>>> import numpy as np
>>> import numpy.linalg as la
>>> np.set_printoptions(precision=2, suppress=True, linewidth=140)
>>> tidy = lambda a: np.round(a, 2) + 0
>>> M = np.loadtxt("out14.csv", delimiter=",")
>>> M
array([[  0.7,   0.8,   0. ,  -1.6,   0.4],
       [ -0.7,   0.4,  32. ,   0. ,   1. ],
       [  1.4,   0.7, -26. ,  -0.7,   1.4],
       [  1.2,   0. ,  -8. ,  -1.1,  -0.6],
       [  0.8,  -3.5,  -8. ,  -1. ,   0.3],
       [ -1. ,  -0.7,   4. ,  -2.1,  -0.8],
       [ -0.4,   0.7,  -4. ,   0.1,   0.1],
       [ -0.4,  -1.7,   0. ,  -1.8,  -0.3],
       [ -0.3,   0.9,  22. ,   0.3,   2.1],
       [ -0.6,  -1.2, -14. ,  -1.4,  -1.4],
       [  1.2,  -0.2,   0. ,   1.1,   0.2],
       [ -1. ,   0.3, -18. ,   1.1,   0.4],
       [ -0.1,   0. ,  38. ,  -2.5,   0. ]])
>>> Xs = M - M.mean(axis=0)
>>> vecs = la.svd(Xs)[2][:1]
>>> Y = Xs - Xs @ vecs.T @ vecs
>>> tidy(la.norm(Y) / la.norm(Xs))
np.float64(0.11)
>>> tidy(np.cov(Xs @ vecs.T, rowvar=False))
np.float64(357.15)
>>> la.norm(Y, axis=1).round(6).argmax()
np.int64(4)
>>> tidy(np.diag(vecs.T @ vecs))
array([0., 0., 1., 0., 0.])
>>> Uu, sv, VT = la.svd(M)
>>> tidy(sv)
array([65.66,  5.69,  3.52,  3.22,  2.32])
>>> np.argmax(sv[:-1] / (sv[1:] + 1e-6)) + 1
np.int64(1)
>>> Y = Uu[:, :1] @ np.diag(sv[:1]) @ VT[:1]
>>> tidy(la.norm(M - Y, 2)), tidy(sv[1])
(np.float64(5.69), np.float64(5.69))
>>> u, v = M[0], M[11]
>>> u @ v
np.float64(-2.06)
>>> p = (u @ v) / (u @ u) * u
>>> tidy((v - p) @ u)
np.float64(0.0)
>>> la.matrix_rank(np.outer(u, v))
np.int64(1)
>>> W0 = np.array([[-2, -1, 2, 1, -3, 0, 1, -1, 1, 0, 2, -2, -1],
...     [0, 1, -2, 0, -3, 1, 3, 0, -3, -2, -1, 2, 1],
...     [3, 1, 1, 1, -3, 2, 1, 1, -2, 1, -3, -3, -2],
...     [-1, -1, -3, -1, -2, -1, 2, -3, 3, 1, 0, -2, 2],
...     [2, 1, 1, 0, 1, 1, -2, 2, 2, -1, -3, -3, 1],
...     [1, -1, 1, 3, -3, 1, -1, -1, -2, -1, 1, -2, -2],
...     [-1, 0, 0, 3, 0, -2, -2, -2, 3, -2, 2, 0, 0],
...     [3, -2, -3, -1, -3, 3, 0, 3, 1, 0, 2, -2, -2],
...     [3, -3, -1, -3, -3, -1, 3, 1, 0, -2, -1, 2, 1],
...     [1, -2, 1, 2, 1, -3, 2, -1, 0, 3, 2, 3, 2],
...     [0, -1, -1, 1, 0, -3, 3, 2, -3, 0, -3, -3, 1]])
>>> W0
array([[-2, -1,  2,  1, -3,  0,  1, -1,  1,  0,  2, -2, -1],
       [ 0,  1, -2,  0, -3,  1,  3,  0, -3, -2, -1,  2,  1],
       [ 3,  1,  1,  1, -3,  2,  1,  1, -2,  1, -3, -3, -2],
       [-1, -1, -3, -1, -2, -1,  2, -3,  3,  1,  0, -2,  2],
       [ 2,  1,  1,  0,  1,  1, -2,  2,  2, -1, -3, -3,  1],
       [ 1, -1,  1,  3, -3,  1, -1, -1, -2, -1,  1, -2, -2],
       [-1,  0,  0,  3,  0, -2, -2, -2,  3, -2,  2,  0,  0],
       [ 3, -2, -3, -1, -3,  3,  0,  3,  1,  0,  2, -2, -2],
       [ 3, -3, -1, -3, -3, -1,  3,  1,  0, -2, -1,  2,  1],
       [ 1, -2,  1,  2,  1, -3,  2, -1,  0,  3,  2,  3,  2],
       [ 0, -1, -1,  1,  0, -3,  3,  2, -3,  0, -3, -3,  1]])
>>> Y = np.array([[2, 1],
...     [3, 0],
...     [3, 2],
...     [2, 0],
...     [1, 2],
...     [3, 3],
...     [1, 0],
...     [3, 1],
...     [0, 0],
...     [0, 3],
...     [2, 1],
...     [2, 2],
...     [2, 1]])
>>> np.einsum("ik,kj->ij", W0, Y)
array([[ -6,  -8],
       [  4,  -9],
       [  5,  -2],
       [-28, -16],
       [  8,   0],
       [ -2,  -9],
       [ -6, -13],
       [  0,  -1],
       [ -8,  -9],
       [  8,  14],
       [-14, -17]])
>>> Y.T @ W0.T
array([[ -6,   4,   5, -28,   8,  -2,  -6,   0,  -8,   8, -14],
       [ -8,  -9,  -2, -16,   0,  -9, -13,  -1,  -9,  14, -17]])
>>> la.matrix_rank(np.vstack([W0, Y.T]))
np.int64(13)
>>> cov = W0.T @ W0
>>> np.trace(cov), (W0 ** 2).sum()
(np.int64(518), np.int64(518))
>>> np.allclose(cov, cov.T)
True
>>> tidy(la.svd(W0, compute_uv=False) ** 2)
array([135.11,  98.41,  76.2 ,  60.29,  50.32,  35.44,  24.03,  17.57,  13.6 ,   4.86,   2.17])
>>> la.matrix_rank(cov)
np.int64(11)
>>> tidy(la.eigvalsh(cov)[::-1])
array([135.11,  98.41,  76.2 ,  60.29,  50.32,  35.44,  24.03,  17.57,  13.6 ,   4.86,   2.17,   0.  ,   0.  ])
>>> (W0 @ W0.T).shape
(11, 11)
>>> theta = np.radians(72)
>>> R = np.eye(13)
>>> R[0, 0] = R[6, 6] = np.cos(theta)
>>> R[0, 6], R[6, 0] = -np.sin(theta), np.sin(theta)
>>> Y = W0 @ R.T
>>> tidy(np.abs(Y - W0).max(axis=0))
array([4.93, 0.  , 0.  , 0.  , 0.  , 0.  , 3.28, 0.  , 0.  , 0.  , 0.  , 0.  , 0.  ])
>>> tidy(la.det(R)), tidy(np.trace(R))
(np.float64(1.0), np.float64(11.62))
>>> u, v = W0[9], W0[1]
>>> u @ u
np.int64(51)
>>> p = (u @ v) / (u @ u) * u
>>> (v - p) @ u
np.float64(0.0)
>>> la.matrix_rank(np.outer(u, v))
np.int64(1)
>>> tidy(v - p)
array([ 0.08,  0.84, -1.92,  0.16, -2.92,  0.76,  3.16, -0.08, -3.  , -1.76, -0.84,  2.24,  1.16])
>>> tidy(la.norm(W0, "nuc"))
np.float64(67.54)
>>> la.norm(W0, axis=1).argmax()
np.int64(7)
>>> tidy(la.norm(W0, 1)), tidy(la.norm(W0, np.inf))
(np.float64(24.0), np.float64(25.0))
>>> tidy(la.norm(W0, axis=1))
array([5.57, 6.56, 7.35, 6.93, 6.32, 6.16, 6.24, 7.94, 7.62, 7.14, 7.28])
>>> J = np.load("case3.npy")
>>> J
array([[-2.,  1.,  1.,  1.,  1.,  1.,  1.,  1.],
       [ 1., -2.,  1.,  1.,  1.,  1.,  1.,  1.],
       [ 1.,  1., -2.,  1.,  1.,  1.,  1.,  1.],
       [ 1.,  1.,  1., -2.,  1.,  1.,  1.,  1.],
       [ 1.,  1.,  1.,  1., -2.,  1.,  1.,  1.],
       [ 1.,  1.,  1.,  1.,  1., -2.,  1.,  1.],
       [ 1.,  1.,  1.,  1.,  1.,  1., -2.,  1.],
       [ 1.,  1.,  1.,  1.,  1.,  1.,  1., -2.]])
>>> # equal to its transpose
>>> x0 = np.array([-1, -3, -1, -1, 2, 0, 3, 1, -3, 2, -2, 0, -3])
>>> h1 = np.maximum(W0 @ x0, 0)
>>> np.flatnonzero(h1 > 1e-9)
array([ 1,  2,  7,  8,  9, 10])
>>> W0.T @ h1
array([  71,  -53,  -41,   16,  -79,  -67,  143,   75, -113,   -5, -107,  -69,   25])
>>> tidy(np.tanh(W0 @ x0))
array([-1.,  1.,  1., -1., -1., -1., -1.,  1.,  1.,  1.,  1.])
>>> np.maximum(W0 @ (3 * x0), 0)
array([ 0, 18, 30,  0,  0,  0,  0,  9, 27, 15, 78])
>>> h1
array([ 0,  6, 10,  0,  0,  0,  0,  3,  9,  5, 26])
>>> W0 * (h1 > 1e-9)[:, None]
array([[ 0,  0,  0,  0,  0,  0,  0,  0,  0,  0,  0,  0,  0],
       [ 0,  1, -2,  0, -3,  1,  3,  0, -3, -2, -1,  2,  1],
       [ 3,  1,  1,  1, -3,  2,  1,  1, -2,  1, -3, -3, -2],
       [ 0,  0,  0,  0,  0,  0,  0,  0,  0,  0,  0,  0,  0],
       [ 0,  0,  0,  0,  0,  0,  0,  0,  0,  0,  0,  0,  0],
       [ 0,  0,  0,  0,  0,  0,  0,  0,  0,  0,  0,  0,  0],
       [ 0,  0,  0,  0,  0,  0,  0,  0,  0,  0,  0,  0,  0],
       [ 3, -2, -3, -1, -3,  3,  0,  3,  1,  0,  2, -2, -2],
       [ 3, -3, -1, -3, -3, -1,  3,  1,  0, -2, -1,  2,  1],
       [ 1, -2,  1,  2,  1, -3,  2, -1,  0,  3,  2,  3,  2],
       [ 0, -1, -1,  1,  0, -3,  3,  2, -3,  0, -3, -3,  1]])
